$ python -q
>>> import numpy as np
>>> from numpy import linalg as LA
>>> np.set_printoptions(precision=2, suppress=True, linewidth=160)
>>> tidy = lambda a: np.round(a, 2) + 0
>>> E = np.load("x.npy")
>>> E
array([[-3, -3, -3, -2],
       [-3, -2,  1, -1],
       [ 0,  2,  1,  1],
       [-3, -2,  1, -1],
       [ 3,  3, -1, -3]])
>>> x0 = np.array([4, 0, 1, 1])
>>> (E @ x0).argmax()
np.int64(4)
>>> np.sign((E @ x0).round(6))
array([-1, -1,  1, -1,  1])
>>> E @ (2 * x0)
array([-34, -24,   4, -24,  16])
>>> np.einsum("ij,j->i", E, x0)
array([-17, -12,   2, -12,   8])
>>> (E * x0).sum(axis=1)
array([-17, -12,   2, -12,   8])
>>> E @ np.ones(4)
array([-11.,  -5.,   4.,  -5.,   2.])
>>> mat = np.loadtxt("case1.csv", delimiter=",")
>>> mat
array([[5., 0., 0., 4., 0., 0., 4., 0.],
       [0., 5., 0., 0., 4., 4., 0., 0.],
       [0., 0., 5., 0., 0., 0., 0., 4.],
       [4., 0., 0., 5., 0., 0., 4., 0.],
       [0., 4., 0., 0., 5., 4., 0., 0.],
       [0., 4., 0., 0., 4., 5., 0., 0.],
       [4., 0., 0., 4., 0., 0., 5., 0.],
       [0., 0., 4., 0., 0., 0., 0., 5.]])
>>> # 3 groups of indices that never mix
>>> A2 = np.array([[2, 0], [2, 1], [-1, -1], [-1, -2], [1, -2], [-1, 0], [0, 1], [2, 1]])
>>> LA.matrix_rank(np.vstack([mat, A2.T]))
np.int64(8)
>>> np.einsum("ik,kj->ij", mat, A2)
array([[ 6., -4.],
       [10., -3.],
       [ 3., -1.],
       [ 3., -6.],
       [ 9., -6.],
       [ 7., -4.],
       [ 4., -3.],
       [ 6.,  1.]])
>>> np.vstack([mat, A2.T]).shape
(10, 8)
>>> np.einsum("ij,ij->i", mat, mat)
array([57., 57., 41., 57., 57., 57., 57., 41.])
